$ python3 -q
>>> import numpy as np
>>> np.set_printoptions(precision=2, suppress=True, linewidth=100, sign=" ")
>>> rnd = lambda a: np.round(a, 2) + 0
>>> out = np.array([[-2, -2], [3, 1], [-3, -1], [-1, 3]])
>>> Z = np.array([[3, 1, 3, 3, 2], [3, 1, 1, 0, 2]])
>>> W0 = out @ Z
>>> print(W0)
[[-12  -4  -8  -6  -8]
 [ 12   4  10   9   8]
 [-12  -4 -10  -9  -8]
 [  6   2   0  -3   4]]
>>> Uu, s, Vh = np.linalg.svd(W0)
>>> print(rnd(s))
[ 33.91   7.01   0.     0.  ]
>>> out = Uu[:, :2] @ np.diag(s[:2]) @ Vh[:2]
>>> print(rnd(np.abs(W0 - out).max()))
0.0
>>> print(np.allclose(W0[:-1].T @ np.linalg.lstsq(W0[:-1].T, W0[-1])[0], W0[-1]))
True
>>> print(rnd(np.trace(np.linalg.pinv(W0) @ W0)))
2.0
>>> print(rnd(W0 @ np.linalg.pinv(W0) @ W0))
[[-12.  -4.  -8.  -6.  -8.]
 [ 12.   4.  10.   9.   8.]
 [-12.  -4. -10.  -9.  -8.]
 [  6.   2.   0.  -3.   4.]]
>>> print(np.abs(np.diag(np.linalg.qr(W0)[1])) > 1e-9)
[ True False  True False]
>>> x0 = np.array([2, 2, 2, 2, 1])
>>> h1 = np.maximum(W0 @ x0, 0)
>>> print(W0 * (h1 > 1e-9)[:, None])
[[ 0  0  0  0  0]
 [12  4 10  9  8]
 [ 0  0  0  0  0]
 [ 6  2  0 -3  4]]
>>> print(np.flatnonzero(h1 > 1e-9))
[ 1  3]
>>> E = np.load("arr.npy")
>>> print(E)
[[ 2  2  0]
 [ 3  4  1]
 [ 1  6  2]
 [ 0  8  2]
 [-2  6  2]
 [-3  5  4]
 [-5  4  5]
 [-5  6  5]
 [-4  6  4]
 [-4  6  2]
 [-5  7  3]
 [-4  8  5]
 [-4 10  7]
 [-3  9  9]
 [-4 11  7]
 [-3  9  8]]
>>> Ac = (E - E.mean(axis=0)) / E.std(axis=0)
>>> print(rnd(Ac.std(axis=0)))
[ 1.  1.  1.]
>>> coef = np.linalg.lstsq(np.delete(Ac, 0, axis=1), Ac[:, 0])[0]
>>> print(np.abs(coef).argmax())
1
>>> K = np.load("dump.npy")
>>> print(K)
[[ 172  115   68   47   65]
 [ 115  185    7   27   85]
 [  68    7   46   30    6]
 [  47   27   30   55   28]
 [  65   85    6   28   63]]
>>> out = np.array([[5, 7], [0, 4], [6, 1], [5, 5], [3, 5]])
>>> print(np.vstack([K, out.T]).shape)
(7, 5)
>>> print(out.T @ K.T)
[[ 1698  1007   784   774   690]
 [ 2292  2112   730   882  1256]]
>>> print(np.linalg.matrix_rank(np.vstack([K, out.T])))
5
>>> print(np.einsum("ik,kj->ij", K, out))
[[ 1698  2292]
 [ 1007  2112]
 [  784   730]
 [  774   882]
 [  690  1256]]
>>> out = np.array([[2, 1, 3, -3], [2, 1, 0, -3], [0, 2, -3, 2]])
>>> A = out.T @ out
>>> print(A)
[[  8   4   6 -12]
 [  4   6  -3  -2]
 [  6  -3  18 -15]
 [-12  -2 -15  22]]
>>> # symmetric
>>> rk = np.linalg.matrix_rank(A)
>>> print(rk)
3
>>> N = np.linalg.svd(A)[2][rk:].T
>>> print(np.linalg.matrix_rank(A.T @ A), np.linalg.matrix_rank(A @ A.T))
3 3
>>> print([int(np.linalg.matrix_rank(np.delete(A, i, axis=0))) for i in range(4)])
[3, 3, 2, 3]
>>> print(rnd(A @ N))
[[ 0.]
 [ 0.]
 [ 0.]
 [ 0.]]
>>> print(N.shape)
(4, 1)
>>> print(rnd(N @ N.T))
[[ 0.67 -0.33  0.    0.33]
 [-0.33  0.17  0.   -0.17]
 [ 0.    0.    0.    0.  ]
 [ 0.33 -0.17  0.    0.17]]
>>> np.linalg.determinant(A)
Traceback (most recent call last):
  File "<python-input-44>", line 1, in <module>
    np.linalg.determinant(A)
    ^^^^^^^^^^^^^^^^^^^^^
AttributeError: module 'numpy.linalg' has no attribute 'determinant'
>>> print(rnd(np.linalg.det(A)))
0.0
>>> print(A @ A)
[[ 260   62  324 -458]
 [  62   65  -18  -59]
 [ 324  -18  594 -666]
 [-458  -59 -666  857]]
>>> print((A - A.T) / 2)
[[ 0.  0.  0.  0.]
 [ 0.  0.  0.  0.]
 [ 0.  0.  0.  0.]
 [ 0.  0.  0.  0.]]
>>> print(rnd(np.abs(np.linalg.eigvals(A)).max()))
40.43
>>> print(np.trace(A))
54
>>> print(rnd(np.sort(np.abs(np.linalg.eigvals(A)))))
[  0.     1.82  11.75  40.43]
>>> r0 = np.array([5, 4, 3])
>>> print(np.correlate(A[2], A[0], "full"))
[ -72   72 -210  324  -42   84 -120]
>>> print(np.convolve(A[2], r0))
[ 30   9  96 -12  -6 -45]
>>> print(rnd(np.linalg.det(2 * A)), rnd(np.linalg.det(A)))
0.0 0.0
>>> print(np.einsum("ii->", A))
54
>>> print(np.einsum("ij,ji->", A, A))
1776
>>> print([round(float(x), 2) for x in np.linalg.svd(A, compute_uv=False)[:3]])
[40.43, 11.75, 1.82]
>>> print(rnd(np.linalg.norm(A, 2) / np.linalg.norm(A)))
0.96
>>> data = np.load("sample9.npy")
>>> print(data)
[[ 5.32 -1.52 -2.92 -1.35 -2.15]
 [-0.51  0.38  0.58  1.03 -1.42]
 [ 5.49 -1.72 -3.68 -2.36 -1.61]]
>>> x0 = np.array([-3, 2, 3, 0, -3])
>>> print((data @ x0).argmax())
1
>>> print(data @ np.eye(5)[3])
[-1.35  1.03 -2.36]
>>> print(rnd(data @ x0))
[-21.31   8.29 -26.12]
>>> x0 @ data
Traceback (most recent call last):
  File "<python-input-65>", line 1, in <module>
    x0 @ data
    ~~~^~~~~~
ValueError: matmul: Input operand 1 has a mismatch in its core dimension 0, with gufunc signature (n?,k),(k,m?)->(n?,m?) (size 3 is different from 5)
>>> rng = np.random.default_rng(53277)
>>> out = data + rng.integers(-2, 3, (3, 2)) @ rng.integers(-2, 3, (2, 5))
>>> print(rnd(out))
[[ 5.32 -6.52  1.08 -2.35 -4.15]
 [-4.51 -1.62  4.58  3.03  2.58]
 [ 1.49  1.28 -3.68  0.64  4.39]]
>>> print(rnd(out - data))
[[ 0. -5.  4. -1. -2.]
 [-4. -2.  4.  2.  4.]
 [-4.  3.  0.  3.  6.]]
>>> print(np.abs(out - data).sum(axis=1))
[ 12.  16.  16.]
>>> print(rnd(np.linalg.svd(out - data, compute_uv=False)))
[ 10.34   8.07   0.  ]
>>> feats = np.load("case1.npy")
>>> print(rnd(feats))
[[-0.47 -1.09 -1.61]
 [-1.18 -1.15  1.13]
 [-1.54  1.22 -0.37]]
>>> x0 = np.array([-3, 0, -2])
>>> y = feats @ x0
>>> print(rnd(y))
[ 4.64  1.3   5.36]
>>> print(rnd(np.linalg.solve(feats, feats[:, 1])))
[ 0.  1.  0.]
>>> print(rnd(np.linalg.solve(feats, y + feats[:, 2])))
[-3.  0. -1.]
>>> Q = feats.astype(float).copy()
>>> for j in range(3):
...     Q[:, j] -= Q[:, :j] @ (Q[:, :j].T @ Q[:, j])
...     Q[:, j] /= np.linalg.norm(Q[:, j])
... 
>>> print(rnd(Q.T @ Q))
[[ 1.  0.  0.]
 [ 0.  1.  0.]
 [ 0.  0.  1.]]
>>> print(rnd(Q))
[[-0.24 -0.54 -0.8 ]
 [-0.59 -0.58  0.56]
 [-0.77  0.61 -0.19]]
>>> print(rnd(np.linalg.norm(data, 2)))
10.0
>>> print(rnd(np.linalg.norm(data, axis=0)))
[ 7.66  2.33  4.73  2.91  3.04]
>>> print(rnd(np.linalg.norm(data[2], 1)), rnd(np.linalg.norm(data[2], np.inf)))
14.86 5.49
>>> print(rnd(np.linalg.norm(data, 1)), rnd(np.linalg.norm(data, np.inf)))
11.32 14.86
>>> print(rnd(np.linalg.norm(data) ** 2 / np.linalg.norm(data, 2) ** 2))
1.04
>>> print(rnd(np.linalg.norm(data, "nuc")))
12.4
